% python3 -q
>>> import numpy as np
>>> import numpy.linalg as la
>>> np.set_printoptions(suppress=True, linewidth=140)
>>> W0 = np.load("run12.npy")
>>> W0
array([[0, 0, 0, 0, 0, 0, 0, 0, 1, 0, 0, 0],
       [0, 0, 0, 0, 0, 0, 0, 1, 0, 0, 0, 0],
       [0, 0, 0, 0, 0, 0, 0, 0, 1, 0, 0, 0],
       [0, 0, 0, 0, 0, 0, 0, 0, 0, 0, 0, 0],
       [0, 0, 0, 0, 0, 0, 1, 0, 0, 0, 1, 0],
       [0, 0, 0, 0, 0, 0, 0, 0, 0, 0, 0, 1],
       [0, 0, 0, 0, 1, 0, 0, 0, 0, 1, 0, 0],
       [0, 1, 0, 0, 0, 0, 0, 0, 1, 0, 0, 0],
       [1, 0, 1, 0, 0, 0, 0, 1, 0, 1, 0, 1],
       [0, 0, 0, 0, 0, 0, 1, 0, 1, 0, 0, 0],
       [0, 0, 0, 0, 1, 0, 0, 0, 0, 0, 0, 0],
       [0, 0, 0, 0, 0, 1, 0, 0, 1, 0, 0, 0]])
>>> # symmetric, so the eigenvalues are real
>>> np.all(la.eigvalsh(W0) > 0)
np.False_
>>> round(float(la.eigvalsh(W0).min()), 3)
-2.39
>>> [round(float(la.det(W0[:i, :i])), 2) + 0 for i in range(1, 13)]
[0.0, 0.0, 0.0, 0.0, 0.0, 0.0, 0.0, 0.0, 0.0, 0.0, 0.0, 0.0]
>>> K = np.loadtxt("layer13.csv", delimiter=",")
>>> K
array([[ 1.254,  0.58 ,  0.304,  0.511, -0.067, -1.316,  0.157, -1.205,  0.055, -0.429,  0.448,  0.387, -0.086],
       [ 0.58 ,  1.714,  0.804,  0.177,  1.969,  0.326,  0.124, -1.127, -0.992,  0.356,  0.092,  1.683,  0.416],
       [ 0.304,  0.804,  0.809,  1.913,  0.164,  0.174,  1.116,  0.202,  1.818,  0.488, -0.423,  1.326,  0.457],
       [ 0.511,  0.177,  1.913,  1.247, -0.513,  0.438, -0.578, -0.696, -0.296,  0.402,  0.566,  0.346,  0.489],
       [-0.067,  1.969,  0.164, -0.513,  2.724,  0.589,  1.96 , -1.486,  0.079,  1.202,  1.19 , -0.552,  1.45 ],
       [-1.316,  0.326,  0.174,  0.438,  0.589,  1.875, -0.242,  0.255, -0.316, -0.186, -0.292, -1.314, -0.28 ],
       [ 0.157,  0.124,  1.116, -0.578,  1.96 , -0.242,  1.826, -0.056, -1.049,  0.005, -0.252,  0.597,  0.727],
       [-1.205, -1.127,  0.202, -0.696, -1.486,  0.255, -0.056, -0.783, -0.871, -0.312,  0.231,  0.716, -1.031],
       [ 0.055, -0.992,  1.818, -0.296,  0.079, -0.316, -1.049, -0.871,  3.69 ,  1.858, -1.653,  1.023, -0.344],
       [-0.429,  0.356,  0.488,  0.402,  1.202, -0.186,  0.005, -0.312,  1.858,  0.888,  1.3  ,  0.241,  0.424],
       [ 0.448,  0.092, -0.423,  0.566,  1.19 , -0.292, -0.252,  0.231, -1.653,  1.3  ,  3.114, -0.535, -0.847],
       [ 0.387,  1.683,  1.326,  0.346, -0.552, -1.314,  0.597,  0.716,  1.023,  0.241, -0.535,  3.608, -1.232],
       [-0.086,  0.416,  0.457,  0.489,  1.45 , -0.28 ,  0.727, -1.031, -0.344,  0.424, -0.847, -1.232,  2.033]])
>>> # equal to its transpose
>>> round(float(la.norm(K[5] - K[12])), 3)
3.952
>>> np.round(K[5] @ K[12], 3)
np.float64(1.759)
>>> round(la.norm(K) ** 2 / la.norm(K, 2) ** 2, 3)
np.float64(3.632)
>>> vec = np.array([2, 3, -2, 1, 1, -5, 0, 0, 5, -5, 6, -7, -9])
>>> y = K @ vec
>>> y.round(3)
array([ 13.837, -16.503,  -6.674, -10.646,  -2.95 ,  -1.034, -16.458,  -6.794,  -9.962,   8.915,  20.521,  -3.933, -15.094])
>>> np.round(la.solve(K, y), 3) + 0
array([ 2.,  3., -2.,  1.,  1., -5.,  0.,  0.,  5., -5.,  6., -7., -9.])
>>> np.round(la.solve(K, K[:, 3]), 3) + 0
array([0., 0., 0., 1., 0., 0., 0., 0., 0., 0., 0., 0., 0.])
>>> other = K / np.sqrt((K ** 2).mean(axis=1, keepdims=True))
>>> np.round(la.norm(other, axis=1), 3)
array([3.606, 3.606, 3.606, 3.606, 3.606, 3.606, 3.606, 3.606, 3.606, 3.606, 3.606, 3.606, 3.606])
>>> arr = np.load("x.npy")
>>> arr
array([[  0,   0,  -2,  -3,  -2,  -1,  -2,  -3],
       [ -3,   1,   0,   0,   3,   0,  -1,  -2],
       [  3,   2,   3,   2,  -2,  -2,   3,   2],
       [  0,   3,   3,  -1,   0,   3,   0,   0],
       [ -1,  -2,   0,   1,  -1,  -2,   3,  -2],
       [  1,   1,  -1,   1,  -1,   3,  -2,   0],
       [  1,   0,   1,   0,  -1,   0,   0,   2],
       [ -1,   3,   1,  -2,  -1,   2,  -1,  -3],
       [  1,  -1,   1,   3,   1,  -1,   3,  -1],
       [-15,   5,  -2,  -3,  13,  -1,  -7, -13]])
>>> u, v = arr[2], arr[4]
>>> u @ u
np.int64(47)
>>> p = (u @ v) / (u @ u) * u
>>> np.outer(u, v)
array([[-3, -6,  0,  3, -3, -6,  9, -6],
       [-2, -4,  0,  2, -2, -4,  6, -4],
       [-3, -6,  0,  3, -3, -6,  9, -6],
       [-2, -4,  0,  2, -2, -4,  6, -4],
       [ 2,  4,  0, -2,  2,  4, -6,  4],
       [ 2,  4,  0, -2,  2,  4, -6,  4],
       [-3, -6,  0,  3, -3, -6,  9, -6],
       [-2, -4,  0,  2, -2, -4,  6, -4]])
>>> la.matrix_rank(np.outer(u, v))
np.int64(1)
>>> rng = np.random.default_rng(12275)
>>> other = arr + rng.integers(-2, 3, (10, 1)) @ rng.integers(-2, 3, (1, 8))
>>> other
array([[ -2,  -2,  -6,  -5,   0,  -5,   0,  -1],
       [ -3,   1,   0,   0,   3,   0,  -1,  -2],
       [  5,   4,   7,   4,  -4,   2,   1,   0],
       [  0,   3,   3,  -1,   0,   3,   0,   0],
       [ -1,  -2,   0,   1,  -1,  -2,   3,  -2],
       [ -1,  -1,  -5,  -1,   1,  -1,   0,   2],
       [  1,   0,   1,   0,  -1,   0,   0,   2],
       [ -2,   2,  -1,  -3,   0,   0,   0,  -2],
       [  3,   1,   5,   5,  -1,   3,   1,  -3],
       [-14,   6,   0,  -2,  12,   1,  -8, -14]])
>>> np.abs(other - arr).sum(axis=1)
array([20,  0, 20,  0,  0, 20,  0, 10, 20, 10])
>>> other = la.invert(K)
Traceback (most recent call last):
  File "<python-input-33>", line 1, in <module>
    other = la.invert(K)
            ^^^^^^^^^
AttributeError: module 'numpy.linalg' has no attribute 'invert'
>>> other = la.inv(K)
>>> np.allclose(other, K.T)
False
